$ python3 -q
>>> import numpy as np
>>> np.set_printoptions(precision=1, suppress=True, linewidth=120)
>>> def tidy(a):
...     return np.round(a, 1) + 0
... 
>>> cent = np.array([[0.4, -0.8, -0.2]])
>>> rng = np.random.default_rng(3909)
>>> E = np.array([[-3],
...     [-3],
...     [2],
...     [-1],
...     [1],
...     [-2],
...     [0],
...     [3],
...     [0],
...     [1],
...     [1],
...     [-3],
...     [2],
...     [-1]]) @ cent + 0.3 * rng.normal(size=(14, 3))
>>> tidy(E)
array([[-1. ,  2.4,  0.5],
       [-1.4,  2.5,  1. ],
       [ 1.3, -2. , -0.5],
       [-0.3,  0.6,  0.4],
       [ 0.8, -1.5,  0.4],
       [-0.4,  2.2,  0.3],
       [-0.1,  0.3, -0.2],
       [ 1.2, -1.7, -1. ],
       [-0.3,  0.1,  0.1],
       [ 0. , -1.1, -0.4],
       [ 0.1, -1. , -0.3],
       [-1.6,  2.4,  0.4],
       [ 1.1, -1.7, -0.3],
       [ 0.1,  0.8, -0.1]])
>>> Uu, sig, Vt = np.linalg.svd(E, full_matrices=False)
>>> tidy(sig / sig[0])
array([1. , 0.2, 0.2])
>>> np.allclose(Uu * sig @ Vt, E)
True
>>> tidy(Vt @ Vt.T)
array([[1., 0., 0.],
       [0., 1., 0.],
       [0., 0., 1.]])
>>> tidy(sig)
array([7. , 1.2, 1.1])
>>> tidy(Uu.T @ E @ Vt.T)
array([[7. , 0. , 0. ],
       [0. , 1.2, 0. ],
       [0. , 0. , 1.1]])
>>> proj = E @ np.linalg.solve(E.T @ E, E.T)
>>> tidy(np.trace(proj))
np.float64(3.0)
>>> np.allclose(proj @ proj, proj)
True
>>> np.linalg.matrix_rank(np.eye(14) - proj)
np.int64(11)
>>> tidy(np.linalg.eigvalsh(proj))
array([0., 0., 0., 0., 0., 0., 0., 0., 0., 0., 0., 1., 1., 1.])
>>> cov = np.cov(E, rowvar=False)
>>> np.argwhere(np.triu(np.abs(np.corrcoef(E.T)) > 0.8, 1))
array([[0, 1]])
>>> cov.shape
(3, 3)
>>> tidy(np.corrcoef(E.T))
array([[ 1. , -0.9, -0.8],
       [-0.9,  1. ,  0.8],
       [-0.8,  0.8,  1. ]])
>>> z = rng.integers(0, 3, 8)
>>> F = np.array([[2, 0, 3, 0, 0, 1, 1, 0],
...     [2, 1, 2, 3, 2, 1, 2, 3],
...     [1, 1, 2, 0, 0, 2, 2, 3],
...     [3, 0, 1, 2, 3, 3, 0, 3],
...     [1, 1, 1, 3, 1, 0, 3, 0],
...     [3, 2, 0, 0, 3, 3, 0, 1],
...     [1, 1, 1, 2, 2, 0, 1, 0],
...     [1, 2, 3, 2, 3, 3, 1, 0]]) * (z[:, None] == z)
>>> F
array([[2, 0, 0, 0, 0, 0, 1, 0],
       [0, 1, 0, 3, 2, 1, 0, 3],
       [0, 0, 2, 0, 0, 0, 0, 0],
       [0, 0, 0, 2, 3, 3, 0, 3],
       [0, 1, 0, 3, 1, 0, 0, 0],
       [0, 2, 0, 0, 3, 3, 0, 1],
       [1, 0, 0, 0, 0, 0, 1, 0],
       [0, 2, 0, 2, 3, 3, 0, 0]])
>>> # 3 blocks once reordered
>>> O, evecs = np.linalg.qr(F[:, :2])[0], np.linalg.qr(F[:, 2:])[0]
>>> sig = np.linalg.svd(O.T @ evecs, compute_uv=False)
>>> tidy(sig)
array([1. , 0.9])
>>> tidy(np.linalg.norm(O @ O.T - evecs @ evecs.T, 2))
np.float64(1.0)
>>> tidy(np.degrees(np.arccos(sig.clip(0, 1))))
array([10.5, 18.4])
>>> J = np.array([[14, 11, 7, 6, 12],
...     [11, 21, 3, 11, 14],
...     [7, 3, 10, 3, 6],
...     [6, 11, 3, 9, 6],
...     [12, 14, 6, 6, 15]])
>>> # symmetric
>>> vals, evecs = np.linalg.eigh(J)
>>> vec = np.array([-2, -5, -2, -5, 4])
>>> tidy(evecs * np.abs(vals) @ evecs.T)
array([[14., 11.,  7.,  6., 12.],
       [11., 21.,  3., 11., 14.],
       [ 7.,  3., 10.,  3.,  6.],
       [ 6., 11.,  3.,  9.,  6.],
       [12., 14.,  6.,  6., 15.]])
>>> (np.sign(evecs[:, -1].round(6)) == np.sign(evecs[0, -1].round(6))).astype(int)
array([1, 1, 1, 1, 1])
>>> tidy(np.linalg.eigvalsh(J[1:, 1:]))
array([ 0.9,  5.1,  9.9, 39.2])
>>> tidy(evecs * np.maximum(vals, 0) @ evecs.T)
array([[14., 11.,  7.,  6., 12.],
       [11., 21.,  3., 11., 14.],
       [ 7.,  3., 10.,  3.,  6.],
       [ 6., 11.,  3.,  9.,  6.],
       [12., 14.,  6.,  6., 15.]])
